>>> import numpy as np
>>> from numpy import linalg as LA
>>> np.set_printoptions(precision=1, suppress=True, linewidth=160, legacy="1.25")
>>> mat = np.load("block11.npy")
>>> mat
array([[0, 0, 3, 0, 0, 0, 0, 0],
       [3, 0, 0, 0, 3, 3, 3, 3],
       [0, 0, 0, 0, 0, 0, 0, 0],
       [0, 3, 0, 2, 0, 0, 0, 0],
       [0, 2, 0, 0, 0, 0, 2, 0]])
>>> # rows and columns are dependent
>>> round(float(np.trace(LA.pinv(mat) @ mat)), 1)
4.0
>>> print(LA.lstsq(mat[:-1].T, mat[-1])[2])
3
>>> Uu, s, Vt = LA.svd(mat)
>>> s
array([6.8, 4.1, 3. , 1.8, 0. ])
>>> A2 = Uu[:, :4] @ np.diag(s[:4]) @ Vt[:4]
>>> print(round(float(LA.norm(mat - A2) / LA.norm(mat)), 1))
0.0
>>> LA.matrix_rank(A2)
4
>>> print(round(float(np.abs(mat - A2).max()), 1))
0.0
>>> print(np.argsort(-LA.norm(mat, axis=0).round(6), kind="stable")[:3])
[1 6 0]
>>> LA.matrix_rank(mat, rtol=0.1)
4
>>> LA.cond(mat) > 100
True
>>> [round(float(x), 1) for x in LA.svd(mat, compute_uv=False)[:3]]
[6.8, 4.1, 3.0]
>>> J = np.array([[-2.0, 10.0, -0.1, 0.6],
...     [-0.4, 18.0, 0.7, 0.0],
...     [0.2, 3.0, 0.4, -0.6]])
>>> # column 1 is much longer than the rest
>>> LA.cond(J) > 100
False
>>> print([round(float(x), 1) for x in LA.svd(J, compute_uv=False)[:3]])
[20.9, 1.8, 0.5]
>>> np.argsort(-LA.norm(J, axis=0).round(6), kind="stable")[:3]
array([1, 0, 3])
>>> A2 = np.array([[0, 0], [0, 2]])
>>> Z = np.kron(A2, J)
>>> print(LA.matrix_rank(Z))
3
>>> Z.shape
(6, 8)
>>> Z
array([[-0. ,  0. , -0. ,  0. , -0. ,  0. , -0. ,  0. ],
       [-0. ,  0. ,  0. ,  0. , -0. ,  0. ,  0. ,  0. ],
       [ 0. ,  0. ,  0. , -0. ,  0. ,  0. ,  0. , -0. ],
       [-0. ,  0. , -0. ,  0. , -4. , 20. , -0.2,  1.2],
       [-0. ,  0. ,  0. ,  0. , -0.8, 36. ,  1.4,  0. ],
       [ 0. ,  0. ,  0. , -0. ,  0.4,  6. ,  0.8, -1.2]])
